% python3 -q
>>> import numpy as np
>>> np.set_printoptions(precision=1, suppress=True, linewidth=100)
>>> mat = np.array([[-1.8, 0.4, 0.6],
...     [-0.3, -0.8, -1.4],
...     [1.4, 1.4, 0.0],
...     [0.3, 0.2, -0.7],
...     [1.2, -2.0, -0.4],
...     [0.9, -0.6, -0.6],
...     [-1.0, -0.3, -1.2],
...     [0.3, -0.3, -0.1],
...     [-2.2, 0.0, 0.2],
...     [-0.4, 0.3, 0.1],
...     [0.6, 0.0, -0.7],
...     [-0.3, -0.2, -1.9],
...     [0.4, -0.5, -0.5],
...     [1.5, 1.9, -0.1],
...     [0.3, 0.2, -1.0],
...     [-0.4, -1.1, 0.1],
...     [-0.6, -0.7, 0.1],
...     [1.3, -0.2, 1.3],
...     [0.8, -0.4, -0.2]])
>>> mat[16] *= 10
>>> mat
array([[-1.8,  0.4,  0.6],
       [-0.3, -0.8, -1.4],
       [ 1.4,  1.4,  0. ],
       [ 0.3,  0.2, -0.7],
       [ 1.2, -2. , -0.4],
       [ 0.9, -0.6, -0.6],
       [-1. , -0.3, -1.2],
       [ 0.3, -0.3, -0.1],
       [-2.2,  0. ,  0.2],
       [-0.4,  0.3,  0.1],
       [ 0.6,  0. , -0.7],
       [-0.3, -0.2, -1.9],
       [ 0.4, -0.5, -0.5],
       [ 1.5,  1.9, -0.1],
       [ 0.3,  0.2, -1. ],
       [-0.4, -1.1,  0.1],
       [-6. , -7. ,  1. ],
       [ 1.3, -0.2,  1.3],
       [ 0.8, -0.4, -0.2]])
>>> x0 = np.array([1, -1, -3])
>>> y = mat @ x0
>>> np.linalg.lstsq(mat, y)[0]
array([ 1., -1., -3.])
>>> np.round(np.linalg.pinv(mat) @ mat, 1) + 0
array([[1., 0., 0.],
       [0., 1., 0.],
       [0., 0., 1.]])
>>> np.linalg.solve(mat.T @ mat, mat.T @ y)
array([ 1., -1., -3.])
>>> rng = np.random.default_rng(26461)
>>> y = y + 0.3 * rng.normal(size=19)
>>> y
array([-4. ,  4.4,  0.4,  2.3,  5.1,  2.8,  2.6,  1.5, -3.2, -1.1,  2.5,  5. ,  2.8, -0.3,  3.3,
        1.1, -2. , -2.5,  1.7])
>>> coef, *_ = np.linalg.lstsq(mat, y)
>>> [round(float(np.linalg.norm(np.linalg.solve(mat.T @ mat + lam * np.eye(3), mat.T @ y))), 2) for lam in (0, 1, 10, 100)]
[3.27, 3.06, 1.93, 0.42]
>>> coef.round()
array([ 1., -1., -3.])
>>> np.round(np.linalg.norm(y - mat @ coef), 1)
np.float64(1.5)
>>> np.round(mat.T @ (y - mat @ coef), 1) + 0
array([0., 0., 0.])
>>> cent = mat[[10, 5]].astype(float)
>>> for _ in range(4):
...     labels = np.linalg.norm(mat[:, None] - cent, axis=-1).argmin(axis=1)
...     cent = np.array([mat[labels == j].mean(axis=0) for j in range(2)])
... 
>>> labels
array([0, 0, 0, 0, 0, 0, 0, 0, 0, 0, 0, 0, 0, 0, 0, 0, 1, 0, 0])
>>> cent
array([[ 0.1, -0.1, -0.4],
       [-6. , -7. ,  1. ]])
>>> cent[1] - cent[0]
array([-6.1, -6.9,  1.4])
>>> np.bincount(labels)
array([18,  1])
>>> Ac = mat - mat.mean(axis=0)
>>> U, sigma, VT = np.linalg.svd(Ac, full_matrices=False)
>>> (np.sign(U[:, 0]) == np.sign(U[0, 0])).astype(int)
array([1, 1, 0, 0, 1, 0, 1, 0, 1, 0, 0, 0, 0, 0, 0, 1, 1, 0, 0])
>>> round(float((sigma ** 2).sum() ** 2 / (sigma ** 4).sum()), 1)
1.5
>>> np.round(np.abs(VT[-1]), 1) + 0
array([0.1, 0. , 1. ])
>>> np.abs(U[:, 0]).argmax()
np.int64(16)
>>> np.searchsorted(np.cumsum(sigma ** 2) / (sigma ** 2).sum(), 0.9) + 1
np.int64(2)
>>> np.linalg.matrix_rank(Ac)
np.int64(3)
>>> sigma ** 2 / (sigma ** 2).sum()
array([0.8, 0.1, 0.1])
>>> Ac = mat - mat.mean(axis=0)
>>> vecs = np.linalg.svd(Ac)[2][:1]
>>> M2 = Ac - Ac @ vecs.T @ vecs
>>> np.cov(Ac @ vecs.T, rowvar=False)
array(5.5)
>>> (Ac @ vecs.T).std(axis=0)
array([2.3])
>>> np.linalg.norm(M2, axis=1).round(6).argmax()
np.int64(4)
>>> M = np.load("layer16.npy")
>>> M
array([[ 0.9,  1.1,  1.9],
       [ 1. ,  1. ,  2. ],
       [ 1.1,  0.9,  1.9],
       [ 1. ,  1.1,  1.7],
       [ 1. ,  1. ,  2. ],
       [ 1.1,  1.1,  2.2],
       [ 1.1,  1.2,  2.1],
       [ 1. , -0.9,  3. ],
       [ 1.1, -1. ,  2.9],
       [ 0.9, -1. ,  3.1],
       [ 1.1, -0.9,  2.9],
       [ 1.1, -0.9,  3. ],
       [ 1. , -1.1,  3. ],
       [ 1.1, -0.9,  3. ]])
>>> labels = rng.permutation(3)
>>> M2 = M[:, labels] * rng.choice([-1, 1], 3)
>>> M2
array([[ 1.9,  1.1,  0.9],
       [ 2. ,  1. ,  1. ],
       [ 1.9,  0.9,  1.1],
       [ 1.7,  1.1,  1. ],
       [ 2. ,  1. ,  1. ],
       [ 2.2,  1.1,  1.1],
       [ 2.1,  1.2,  1.1],
       [ 3. , -0.9,  1. ],
       [ 2.9, -1. ,  1.1],
       [ 3.1, -1. ,  0.9],
       [ 2.9, -0.9,  1.1],
       [ 3. , -0.9,  1.1],
       [ 3. , -1.1,  1. ],
       [ 3. , -0.9,  1.1]])
>>> U, _, VT = np.linalg.svd(M.T @ M2)
>>> np.round(np.linalg.lstsq(M, M2)[0], 1) + 0
array([[0., 0., 1.],
       [0., 1., 0.],
       [1., 0., 0.]])
>>> np.round(U @ VT, 1) + 0
array([[0., 0., 1.],
       [0., 1., 0.],
       [1., 0., 0.]])
>>> round(np.log10(np.linalg.cond(M2)))
2
>>> U, sigma, VT = np.linalg.svd(M, full_matrices=False)
>>> np.abs(U[:, 0]).round(6).argmax()
np.int64(9)
>>> np.abs(VT[0])
array([0.4, 0.1, 0.9])
>>> np.allclose(U * sigma @ VT, M)
True
>>> (sigma > 1e-8).sum()
np.int64(3)
>>> np.round(VT @ VT.T, 1) + 0
array([[1., 0., 0.],
       [0., 1., 0.],
       [0., 0., 1.]])
>>> np.round(U.T @ U, 1) + 0
array([[1., 0., 0.],
       [0., 1., 0.],
       [0., 0., 1.]])
>>> U, sigma, VT = np.linalg.svd(M)
>>> np.argmax(sigma[:-1] / (sigma[1:] + 1e-6)) + 1
np.int64(2)
>>> sigma
array([10.2,  3.8,  0.3])
>>> M2 = U[:, :2] @ np.diag(sigma[:2]) @ VT[:2]
>>> M2
array([[ 1. ,  1.1,  1.9],
       [ 1. ,  1. ,  2. ],
       [ 1. ,  0.9,  1.9],
       [ 0.9,  1.1,  1.7],
       [ 1. ,  1. ,  2. ],
       [ 1.1,  1.1,  2.2],
       [ 1.1,  1.2,  2.1],
       [ 1. , -0.9,  3. ],
       [ 1. , -1. ,  2.9],
       [ 1. , -1. ,  3. ],
       [ 1. , -0.9,  2.9],
       [ 1.1, -0.9,  3. ],
       [ 1. , -1.1,  3. ],
       [ 1.1, -0.9,  3. ]])
>>> round(np.abs(M - M2).max(), 1)
np.float64(0.1)
>>> np.linalg.matrix_rank(M2)
np.int64(2)
>>> np.linalg.matrix_rank(M, rtol=0.05)
np.int64(2)
>>> P = M @ np.linalg.solve(M.T @ M, M.T)
>>> np.allclose(P @ P, P)
True
>>> P @ M[:, 0]
array([0.9, 1. , 1.1, 1. , 1. , 1.1, 1.1, 1. , 1.1, 0.9, 1.1, 1.1, 1. , 1.1])
>>> arr = np.load("m.npy")
>>> arr
array([[0., 4., 5.],
       [4., 0., 0.],
       [5., 0., 0.]])
>>> vals, vecs = np.linalg.eigh(arr)
>>> x0 = np.array([-1, 5, 3])
>>> x0 @ arr @ x0
np.float64(-70.0)
>>> np.round(vecs * np.abs(vals) @ vecs.T, 1) + 0
array([[6.4, 0. , 0. ],
       [0. , 2.5, 3.1],
       [0. , 3.1, 3.9]])
>>> np.kron(np.eye(2, dtype=int), arr)
array([[0., 4., 5., 0., 0., 0.],
       [4., 0., 0., 0., 0., 0.],
       [5., 0., 0., 0., 0., 0.],
       [0., 0., 0., 0., 4., 5.],
       [0., 0., 0., 4., 0., 0.],
       [0., 0., 0., 5., 0., 0.]])
>>> round(float(np.linalg.eigvals(arr).sum().real), 1)
0.0
>>> np.einsum("ij,ji->", arr, arr)
np.float64(82.0)
>>> round(np.linalg.det(arr[::-1]), 1)
np.float64(0.0)
>>> round(float(np.linalg.det(2 * arr)), 1), round(float(np.linalg.det(arr)), 1)
(0.0, 0.0)
>>> np.einsum("ii->", arr)
np.float64(0.0)
>>> u = np.array([3, -1])
>>> np.cross(arr[1, :3], arr[2, :3])
array([0., 0., 0.])
>>> np.polyval(u, arr[1])
array([11., -1., -1.])
>>> np.array([np.convolve(row, u, "same") for row in arr])
array([[ 0., 12., 11.],
       [12., -4.,  0.],
       [15., -5.,  0.]])
>>> M2 = arr / np.sqrt((arr ** 2).mean(axis=1, keepdims=True))
>>> np.linalg.matrix_rank(arr - arr.mean(axis=1, keepdims=True))
np.int64(2)
>>> arr - arr.mean(axis=1, keepdims=True)
array([[-3. ,  1. ,  2. ],
       [ 2.7, -1.3, -1.3],
       [ 3.3, -1.7, -1.7]])
>>> np.linalg.matrix_rank(M2) == np.linalg.matrix_rank(arr)
np.True_
>>> np.linalg.norm(M2, axis=1)
array([1.7, 1.7, 1.7])
>>> A = np.array([[1, 0, 0, 0], [2, 1, 0, 0], [2, 4, 1, 0], [2, -2, 2, 1]])
>>> A
array([[ 1,  0,  0,  0],
       [ 2,  1,  0,  0],
       [ 2,  4,  1,  0],
       [ 2, -2,  2,  1]])
>>> np.linalg.matrix_rank(A, rtol=0.1)
np.int64(3)
>>> M2 = np.array([[-1, 1], [-2, -3], [0, -3], [3, 1]])
>>> M2.T @ A.T
array([[ -1,  -4, -10,   5],
       [  1,  -1, -13,   3]])
>>> np.einsum("ik,kj->ij", A, M2)
array([[ -1,   1],
       [ -4,  -1],
       [-10, -13],
       [  5,   3]])
>>> np.linalg.matrix_rank(arr)
np.int64(2)
>>> np.round(np.linalg.svd(arr, compute_uv=False), 1) + 0
array([6.4, 6.4, 0. ])
>>> arr.sum(axis=1)
array([9., 4., 5.])
>>> arr.mean(axis=0)
array([3. , 1.3, 1.7])
>>> U, sigma, VT = np.linalg.svd(A)
>>> np.argmax(sigma[:-1] / (sigma[1:] + 1e-6)) + 1
np.int64(3)
>>> sigma.round(1) + 0
array([5. , 3.7, 1.2, 0. ])
>>> M2 = U[:, :3] @ np.diag(sigma[:3]) @ VT[:3]
>>> np.round(np.linalg.norm(A - M2, 2), 1), np.round(sigma[3], 1)
(np.float64(0.0), np.float64(0.0))
>>> np.round(np.abs(A - M2).max(), 1)
np.float64(0.0)
>>> np.linalg.matrix_rank(A, rtol=0.05)
np.int64(3)
>>> np.kron(np.eye(2, dtype=int), A)
array([[ 1,  0,  0,  0,  0,  0,  0,  0],
       [ 2,  1,  0,  0,  0,  0,  0,  0],
       [ 2,  4,  1,  0,  0,  0,  0,  0],
       [ 2, -2,  2,  1,  0,  0,  0,  0],
       [ 0,  0,  0,  0,  1,  0,  0,  0],
       [ 0,  0,  0,  0,  2,  1,  0,  0],
       [ 0,  0,  0,  0,  2,  4,  1,  0],
       [ 0,  0,  0,  0,  2, -2,  2,  1]])
>>> np.round(np.linalg.det(A.T), 1)
np.float64(1.0)
>>> np.round(np.linalg.det(A[::-1]), 1)
np.float64(1.0)
>>> np.linalg.eigvals(A)
array([1., 1., 1., 1.])
